% python3 -q
>>> import numpy as np
>>> np.set_printoptions(suppress=True, linewidth=140)
>>> E = np.load("a.npy")
>>> E
array([[ 0,  0,  0,  0],
       [ 0,  0,  0,  0],
       [-1,  0, -1,  0],
       [-1, -1, -1, -1]])
>>> B = np.array([[-1, -6], [5, -9], [-1, 3], [9, 9]])
>>> B.T @ E.T
array([[  0,   0,   2, -12],
       [  0,   0,   3,   3]])
>>> np.einsum("ik,kj->ji", E, B)
array([[  0,   0,   2, -12],
       [  0,   0,   3,   3]])
>>> E @ E
array([[0, 0, 0, 0],
       [0, 0, 0, 0],
       [1, 0, 1, 0],
       [2, 1, 2, 1]])
>>> round(np.trace(np.linalg.pinv(E) @ E), 3)
np.float64(2.0)
>>> np.unique(E.round(6), axis=0).shape
(3, 4)
>>> print(E.ravel(order="F"))
[ 0  0 -1 -1  0  0  0 -1  0  0 -1 -1  0  0  0 -1]
>>> blk = E.reshape(4, 2, -1)
>>> blk[:, 0]
array([[ 0,  0],
       [ 0,  0],
       [-1,  0],
       [-1, -1]])
>>> print(np.einsum("ihd,ihd->ih", blk, blk))
[[0 0]
 [0 0]
 [1 1]
 [2 2]]
>>> np.swapaxes(blk, 1, 2)[2]
array([[-1, -1],
       [ 0,  0]])
>>> blk.shape
(4, 2, 2)
>>> blk.transpose(1, 0, 2)
array([[[ 0,  0],
        [ 0,  0],
        [-1,  0],
        [-1, -1]],

       [[ 0,  0],
        [ 0,  0],
        [-1,  0],
        [-1, -1]]])
>>> U, s, vt = np.linalg.svd(E)
>>> np.argmax(s[:-1] / (s[1:] + 1e-6)) + 1
np.int64(2)
>>> B = U[:, :2] @ np.diag(s[:2]) @ vt[:2]
>>> np.linalg.matrix_rank(E, rtol=0.05)
np.int64(2)
>>> B.round(3) + 0
array([[ 0.,  0.,  0.,  0.],
       [ 0.,  0.,  0.,  0.],
       [-1.,  0., -1.,  0.],
       [-1., -1., -1., -1.]])
>>> np.round(np.linalg.norm(E - B) / np.linalg.norm(E), 3)
np.float64(0.0)
>>> round(np.linalg.norm(E - B, 2), 3), np.round(s[2], 3)
(np.float64(0.0), np.float64(0.0))
